$ python -q
>>> import numpy as np
>>> np.set_printoptions(precision=2, suppress=True, linewidth=140, floatmode="fixed")
>>> rng = np.random.default_rng(3572)
>>> M = rng.normal(size=(23, 7))
>>> M = 10 * M / np.linalg.norm(M, axis=1, keepdims=True)
>>> M.round(2) + 0
array([[-1.18,  1.95, -3.79,  7.38, -4.45,  1.42, -2.06],
       [-3.73, -0.45,  2.14,  3.62, -1.51, -1.60,  7.96],
       [-0.84,  3.25, -0.89,  0.04,  3.93,  4.29,  7.35],
       [-5.18,  2.25,  2.38, -3.40, -1.80,  0.29, -6.89],
       [-0.99, -6.08,  2.26, -0.84,  4.63, -5.88,  0.53],
       [-1.86, -1.71, -3.23, -7.44, -1.50,  1.66, -4.78],
       [-5.72,  4.06,  2.12,  3.62,  4.86,  2.59, -1.70],
       [ 2.17, -0.13,  6.99, -2.40,  5.18, -0.11,  3.71],
       [-2.85, -2.84, -0.47,  5.70, -2.53, -5.72,  3.47],
       [-2.98, -2.90,  4.99,  7.41,  1.54, -0.44,  0.65],
       [ 0.67,  1.41, -8.90,  2.61, -0.79,  3.14, -1.02],
       [ 7.43, -0.42,  4.46, -1.83,  4.52,  0.96,  0.12],
       [-5.91, -4.65,  0.26, -0.13,  2.45, -6.09, -0.56],
       [-1.52, -1.96,  7.49,  1.01,  0.94, -4.92, -3.41],
       [ 1.25, -1.18, -4.68,  6.37,  1.26,  5.73,  0.36],
       [-4.83, -0.30, -0.72,  2.33,  7.83, -2.99,  0.60],
       [-4.80, -1.46, -5.84, -1.75,  0.00, -2.29, -5.69],
       [-0.91, -8.95,  1.52,  1.92, -2.93, -1.97,  0.77],
       [-3.67,  3.44,  6.25, -2.12,  5.58,  0.22, -0.01],
       [ 2.49, -4.29,  0.62,  1.39, -0.35, -6.68,  5.32],
       [-5.71,  7.43, -0.56,  1.67,  0.96,  2.47,  1.40],
       [-6.94, -6.10,  2.75,  0.14,  2.02,  1.60, -0.55],
       [ 0.65, -1.59,  6.00,  0.03,  5.21, -1.80,  5.53]])
>>> r0, r1 = M[6], M[16]
>>> r0 @ r0
np.float64(100.0)
>>> pr = (r0 @ r1) / (r0 @ r0) * r0
>>> np.round(np.linalg.norm(r0 + r1) ** 2 + np.linalg.norm(r0 - r1) ** 2, 2)
np.float64(400.0)
>>> r1 - pr
array([-4.43, -1.73, -5.98, -1.99, -0.32, -2.46, -5.58])
